In [1]: import numpy as np

In [2]: np.set_printoptions(suppress=True, linewidth=140)

In [3]: rd = lambda a: np.round(a, 2) + 0

In [4]: arr = np.cumsum(np.array([[5, 2, 1],
   ...:     [0, 5, 2],
   ...:     [1, 0, 3],
   ...:     [4, 2, 5],
   ...:     [0, 0, 5],
   ...:     [5, 0, 3],
   ...:     [0, 5, 3],
   ...:     [4, 0, 3],
   ...:     [2, 2, 3],
   ...:     [4, 0, 3],
   ...:     [3, 3, 4],
   ...:     [3, 5, 4],
   ...:     [5, 0, 0],
   ...:     [1, 5, 0],
   ...:     [1, 3, 0],
   ...:     [0, 5, 5],
   ...:     [5, 3, 3],
   ...:     [4, 5, 4],
   ...:     [4, 2, 5],
   ...:     [1, 3, 5],
   ...:     [1, 0, 0],
   ...:     [4, 3, 4],
   ...:     [4, 0, 2],
   ...:     [4, 1, 0],
   ...:     [2, 1, 5],
   ...:     [1, 2, 3],
   ...:     [2, 0, 3],
   ...:     [0, 2, 5],
   ...:     [0, 0, 3],
   ...:     [0, 0, 2],
   ...:     [3, 0, 0],
   ...:     [0, 1, 0],
   ...:     [5, 4, 1]]), axis=0)

In [5]: print(arr)
[[ 5  2  1]
 [ 5  7  3]
 [ 6  7  6]
 [10  9 11]
 [10  9 16]
 [15  9 19]
 [15 14 22]
 [19 14 25]
 [21 16 28]
 [25 16 31]
 [28 19 35]
 [31 24 39]
 [36 24 39]
 [37 29 39]
 [38 32 39]
 [38 37 44]
 [43 40 47]
 [47 45 51]
 [51 47 56]
 [52 50 61]
 [53 50 61]
 [57 53 65]
 [61 53 67]
 [65 54 67]
 [67 55 72]
 [68 57 75]
 [70 57 78]
 [70 59 83]
 [70 59 86]
 [70 59 88]
 [73 59 88]
 [73 60 88]
 [78 64 89]]

In [6]: x0 = np.array([8, 4, 1])

In [7]: rhs = arr @ x0

In [8]: print(rd(np.linalg.pinv(arr) @ arr))
[[1. 0. 0.]
 [0. 1. 0.]
 [0. 0. 1.]]

In [9]: print(rhs)
[ 49  71  82 127 132 175 198 233 260 295 335 383 423 451 471 496 551 607 652 677 685 733 767 803 828 847 866 879 882 884 908 912 969]

In [10]: rng = np.random.default_rng(439)

In [11]: rhs = rhs + 0.02 * rng.normal(size=33)

In [12]: print(rd(rhs))
[ 48.98  71.02  82.01 127.03 131.99 174.96 198.01 233.   259.97 295.02 335.01 382.96 423.01 451.03 471.01 495.98 551.03 606.99 651.99
 676.98 684.98 733.03 767.01 803.03 827.99 847.01 866.02 879.03 882.   884.   907.98 911.99 969.  ]

In [13]: c, *_ = np.linalg.lstsq(arr, rhs)

In [14]: print(rd(arr.T @ (rhs - arr @ c)))
[0. 0. 0.]

In [15]: print([round(float(np.linalg.norm(np.linalg.solve(arr.T @ arr + lam * np.eye(3), arr.T @ rhs))), 2) for lam in (0, 1, 10, 100)])
[9.0, 8.98, 8.8, 7.97]

In [16]: U, sigma, Vh = np.linalg.svd(arr)

In [17]: print(np.argmax(sigma[:-1] / (sigma[1:] + 1e-6)) + 1)
1

In [18]: out = U[:, :1] @ np.diag(sigma[:1]) @ Vh[:1]

In [19]: print(np.linalg.matrix_rank(out))
1

In [20]: print(rd(np.linalg.norm(arr - out, 2)), rd(sigma[1]))
20.37 20.37

In [21]: print(rd(np.linalg.norm(arr - out) / np.linalg.norm(arr)))
0.05

In [22]: print(rd(np.linalg.norm(arr, 2)))
487.92

In [23]: print(rd(np.linalg.norm(arr[3] - arr[13])))
43.74

In [24]: print(rd(np.linalg.norm(arr[3], 1)), rd(np.linalg.norm(arr[3], np.inf)))
30.0 11.0

In [25]: print(rd(np.linalg.norm(arr) ** 2 / np.linalg.norm(arr, 2) ** 2))
1.0

In [26]: print(arr[3] @ arr[13])
1060

In [27]: print(rd(np.linalg.norm(arr, axis=0)))
[279.79 237.71 322.19]

In [28]: out = arr / np.linalg.norm(arr, axis=1, keepdims=True)

In [29]: G = out @ out.T

In [30]: print(rd(G[16]))
[0.83 0.93 0.99 1.   0.98 0.98 0.99 0.99 0.99 0.98 0.99 0.99 0.99 1.   1.   1.   1.   1.   1.   1.   1.   1.   1.   1.   1.   1.   1.
 1.   1.   1.   1.   1.   1.  ]

In [31]: print((G - 2 * np.eye(33)).round(6).argmax(axis=1))
[14  2 17 18  6  9  4  8  7 10  9  8 10 24 23 19 18 16 16 20 21 20  3 14 25 24 32 31 31 28 31 30 26]

In [32]: out = arr / np.sqrt((arr ** 2).mean(axis=1, keepdims=True))

In [33]: print(rd(out[11]))
[0.97 0.75 1.22]

In [34]: print(rd(np.linalg.norm(out, axis=1)))
[1.73 1.73 1.73 1.73 1.73 1.73 1.73 1.73 1.73 1.73 1.73 1.73 1.73 1.73 1.73 1.73 1.73 1.73 1.73 1.73 1.73 1.73 1.73 1.73 1.73 1.73 1.73
 1.73 1.73 1.73 1.73 1.73 1.73]

In [35]: print(np.linalg.matrix_rank(arr - arr.mean(axis=1, keepdims=True)))
2

In [36]: out = np.array([[0, -1], [1, -2]])

In [37]: C = np.array([[1, -2, 0], [-1, -2, 0], [2, -1, 0]])

In [38]: mat = np.kron(out, C)

In [39]: print(mat)
[[ 0  0  0 -1  2  0]
 [ 0  0  0  1  2  0]
 [ 0  0  0 -2  1  0]
 [ 1 -2  0 -2  4  0]
 [-1 -2  0  2  4  0]
 [ 2 -1  0 -4  2  0]]

In [40]: print([round(float(x), 2) for x in np.linalg.svd(mat, compute_uv=False)[:3]])
[7.63, 5.4, 1.31]

In [41]: print(rd(np.linalg.norm(mat, 2) / np.linalg.norm(mat)))
0.8

In [42]: U, sigma, Vh = np.linalg.svd(mat)

In [43]: print(rd(sigma))
[7.63 5.4  1.31 0.93 0.   0.  ]

In [44]: out = U[:, :4] @ np.diag(sigma[:4]) @ Vh[:4]

In [45]: print(rd(np.abs(mat - out).max()))
0.0

In [46]: print(rd(np.linalg.norm(mat - out, 2)), rd(sigma[4]))
0.0 0.0

In [47]: print(np.linalg.matrix_rank(mat, rtol=0.05))
4

In [48]: print(np.linalg.matrix_rank(out))
4

In [49]: t3 = np.stack([mat, 4 * mat, mat[::-1]])

In [50]: print(np.linalg.matrix_rank(t3))
[4 4 4]

In [51]: print(rd(np.linalg.det(t3)))
[0. 0. 0.]

In [52]: print(t3.shape)
(3, 6, 6)

In [53]: def softmax(z):
    ...:     e = np.exp(z - z.max(axis=-1, keepdims=True))
    ...:     return e / e.sum(axis=-1, keepdims=True)
    ...: 

In [54]: print(rd(softmax(mat).sum(axis=1)))
[1. 1. 1. 1. 1. 1.]

In [55]: print(rd(softmax(mat[2])))
[0.15 0.15 0.15 0.02 0.4  0.15]

In [56]: att = mat @ mat.T / np.sqrt(6)

In [57]: print(rd(softmax(att + np.triu(np.full(att.shape, -np.inf), 1))))
[[1.   0.   0.   0.   0.   0.  ]
 [0.31 0.69 0.   0.   0.   0.  ]
 [0.37 0.07 0.56 0.   0.   0.  ]
 [0.   0.   0.   1.   0.   0.  ]
 [0.   0.   0.   0.02 0.98 0.  ]
 [0.   0.   0.   0.11 0.   0.88]]

In [58]: M = np.loadtxt("w.csv", delimiter=",")

In [59]: print(M)
[[1. 0. 0. 0. 0. 0. 0. 0. 0. 0. 0.]
 [1. 1. 0. 0. 0. 0. 0. 0. 0. 0. 0.]
 [3. 1. 1. 0. 0. 0. 0. 0. 0. 0. 0.]
 [1. 1. 2. 1. 0. 0. 0. 0. 0. 0. 0.]
 [1. 1. 1. 2. 1. 0. 0. 0. 0. 0. 0.]
 [1. 1. 3. 2. 0. 1. 0. 0. 0. 0. 0.]
 [1. 3. 2. 0. 0. 3. 1. 0. 0. 0. 0.]
 [3. 2. 0. 1. 2. 0. 0. 1. 0. 0. 0.]
 [1. 0. 3. 2. 2. 0. 2. 1. 1. 0. 0.]
 [3. 3. 2. 0. 0. 3. 0. 2. 0. 1. 0.]
 [3. 0. 0. 1. 0. 1. 2. 3. 2. 1. 1.]]

In [60]: print(np.linalg.matrix_rank(M - M[0, 0] * np.eye(11)))
9

In [61]: print(rd(np.sort(np.linalg.eigvals(M))))
[1. 1. 1. 1. 1. 1. 1. 1. 1. 1. 1.]

In [62]: out = M[0, 0] * M[1:] - np.outer(M[1:, 0], M[0])

In [63]: print(out)
[[0. 1. 0. 0. 0. 0. 0. 0. 0. 0. 0.]
 [0. 1. 1. 0. 0. 0. 0. 0. 0. 0. 0.]
 [0. 1. 2. 1. 0. 0. 0. 0. 0. 0. 0.]
 [0. 1. 1. 2. 1. 0. 0. 0. 0. 0. 0.]
 [0. 1. 3. 2. 0. 1. 0. 0. 0. 0. 0.]
 [0. 3. 2. 0. 0. 3. 1. 0. 0. 0. 0.]
 [0. 2. 0. 1. 2. 0. 0. 1. 0. 0. 0.]
 [0. 0. 3. 2. 2. 0. 2. 1. 1. 0. 0.]
 [0. 3. 2. 0. 0. 3. 0. 2. 0. 1. 0.]
 [0. 0. 0. 1. 0. 1. 2. 3. 2. 1. 1.]]

In [64]: print(np.flatnonzero(~out.round(6).any(axis=1)))
[]

In [65]: print(np.linalg.matrix_rank(out), np.linalg.matrix_rank(M))
10 11

In [66]: out = np.linalg.inv(M)

In [67]: print(rd(np.linalg.det(M) * out))
[[  1.   0.   0.   0.   0.   0.   0.   0.   0.   0.   0.]
 [ -1.   1.   0.   0.   0.   0.   0.   0.   0.   0.   0.]
 [ -2.  -1.   1.   0.   0.   0.   0.   0.   0.   0.   0.]
 [  4.   1.  -2.   1.   0.   0.   0.   0.   0.   0.   0.]
 [ -6.  -2.   3.  -2.   1.   0.   0.   0.   0.   0.   0.]
 [ -2.   0.   1.  -2.   0.   1.   0.   0.   0.   0.   0.]
 [ 12.  -1.  -5.   6.   0.  -3.   1.   0.   0.   0.   0.]
 [  7.   1.  -4.   3.  -2.   0.   0.   1.   0.   0.   0.]
 [-22.   6.   9. -13.   0.   6.  -2.  -1.   1.   0.   0.]
 [ -4.  -3.   3.   0.   4.  -3.   0.  -2.   0.   1.   0.]
 [ -2. -11.   2.   6.   2.  -4.   2.   1.  -2.  -1.   1.]]

In [68]: print(rd(np.linalg.det(M) * np.linalg.det(out)))
1.0

In [69]: print((np.abs(out) > 1e-9).astype(int))
[[1 0 0 0 0 0 0 0 0 0 0]
 [1 1 0 0 0 0 0 0 0 0 0]
 [1 1 1 0 0 0 0 0 0 0 0]
 [1 1 1 1 0 0 0 0 0 0 0]
 [1 1 1 1 1 0 0 0 0 0 0]
 [1 0 1 1 0 1 0 0 0 0 0]
 [1 1 1 1 0 1 1 0 0 0 0]
 [1 1 1 1 1 0 0 1 0 0 0]
 [1 1 1 1 0 1 1 1 1 0 0]
 [1 1 1 0 1 1 0 1 0 1 0]
 [1 1 1 1 1 1 1 1 1 1 1]]

In [70]: ang = np.radians(135)

In [71]: R = np.eye(11)

In [72]: R[10, 10] = R[2, 2] = np.cos(ang)

In [73]: R[10, 2], R[2, 10] = -np.sin(ang), np.sin(ang)

In [74]: print(rd(R))
[[ 1.    0.    0.    0.    0.    0.    0.    0.    0.    0.    0.  ]
 [ 0.    1.    0.    0.    0.    0.    0.    0.    0.    0.    0.  ]
 [ 0.    0.   -0.71  0.    0.    0.    0.    0.    0.    0.    0.71]
 [ 0.    0.    0.    1.    0.    0.    0.    0.    0.    0.    0.  ]
 [ 0.    0.    0.    0.    1.    0.    0.    0.    0.    0.    0.  ]
 [ 0.    0.    0.    0.    0.    1.    0.    0.    0.    0.    0.  ]
 [ 0.    0.    0.    0.    0.    0.    1.    0.    0.    0.    0.  ]
 [ 0.    0.    0.    0.    0.    0.    0.    1.    0.    0.    0.  ]
 [ 0.    0.    0.    0.    0.    0.    0.    0.    1.    0.    0.  ]
 [ 0.    0.    0.    0.    0.    0.    0.    0.    0.    1.    0.  ]
 [ 0.    0.   -0.71  0.    0.    0.    0.    0.    0.    0.   -0.71]]

In [75]: out = M @ R.T

In [76]: print(np.allclose(M @ M.T, out @ out.T))
True

In [77]: print(rd(np.linalg.det(R)), rd(np.trace(R)))
1.0 7.59

In [78]: q, R = np.linalg.qr(M)

In [79]: print(rd(abs(R[0, 0])), rd(np.linalg.norm(M[:, 0])))
6.56 6.56

In [80]: out = np.array([[2, 3, 1, 2, 1, 2, 4, 5, 5, 0, 1],
    ...:     [5, 1, 3, 4, 1, 1, 3, 5, 0, 4, 0],
    ...:     [3, 3, 4, 2, 3, 4, 0, 2, 2, 4, 4],
    ...:     [0, 2, 0, 5, 3, 4, 0, 1, 5, 5, 2],
    ...:     [3, 5, 2, 5, 5, 4, 4, 3, 0, 0, 0],
    ...:     [4, 2, 2, 2, 5, 1, 0, 0, 4, 2, 4],
    ...:     [1, 2, 2, 2, 3, 1, 5, 5, 2, 1, 5],
    ...:     [0, 0, 2, 2, 1, 1, 5, 3, 1, 4, 4],
    ...:     [0, 5, 4, 5, 1, 1, 2, 3, 1, 4, 2],
    ...:     [0, 0, 1, 1, 0, 2, 1, 0, 0, 3, 3],
    ...:     [5, 0, 5, 4, 5, 3, 2, 0, 5, 2, 2]])

In [81]: F = np.tril(out)

In [82]: print(F)
[[2 0 0 0 0 0 0 0 0 0 0]
 [5 1 0 0 0 0 0 0 0 0 0]
 [3 3 4 0 0 0 0 0 0 0 0]
 [0 2 0 5 0 0 0 0 0 0 0]
 [3 5 2 5 5 0 0 0 0 0 0]
 [4 2 2 2 5 1 0 0 0 0 0]
 [1 2 2 2 3 1 5 0 0 0 0]
 [0 0 2 2 1 1 5 3 0 0 0]
 [0 5 4 5 1 1 2 3 1 0 0]
 [0 0 1 1 0 2 1 0 0 3 0]
 [5 0 5 4 5 3 2 0 5 2 2]]

In [83]: labels = rng.permutation(11)

In [84]: print(labels)
[10  0  8  5  6  2  9  1  4  7  3]

In [85]: out = F[labels][:, labels]

In [86]: print(np.allclose(out, F))
False

In [87]: print(np.trace(out))
32

In [88]: print(rd(np.linalg.det(out)), rd(np.linalg.det(F[labels])))
18000.0 18000.0

In [89]: print(np.diag(out))
[2 2 1 1 5 4 3 1 5 3 5]

In [90]: print(out)
[[2 5 5 3 2 5 2 0 5 0 4]
 [0 2 0 0 0 0 0 0 0 0 0]
 [0 0 1 1 2 4 0 5 1 3 5]
 [0 4 0 1 0 2 0 2 5 0 2]
 [0 1 0 1 5 2 0 2 3 0 2]
 [0 3 0 0 0 4 0 3 0 0 0]
 [0 0 0 2 1 1 3 0 0 0 1]
 [0 5 0 0 0 0 0 1 0 0 0]
 [0 3 0 0 0 2 0 5 5 0 5]
 [0 0 0 1 5 2 0 0 1 3 2]
 [0 0 0 0 0 0 0 2 0 0 5]]
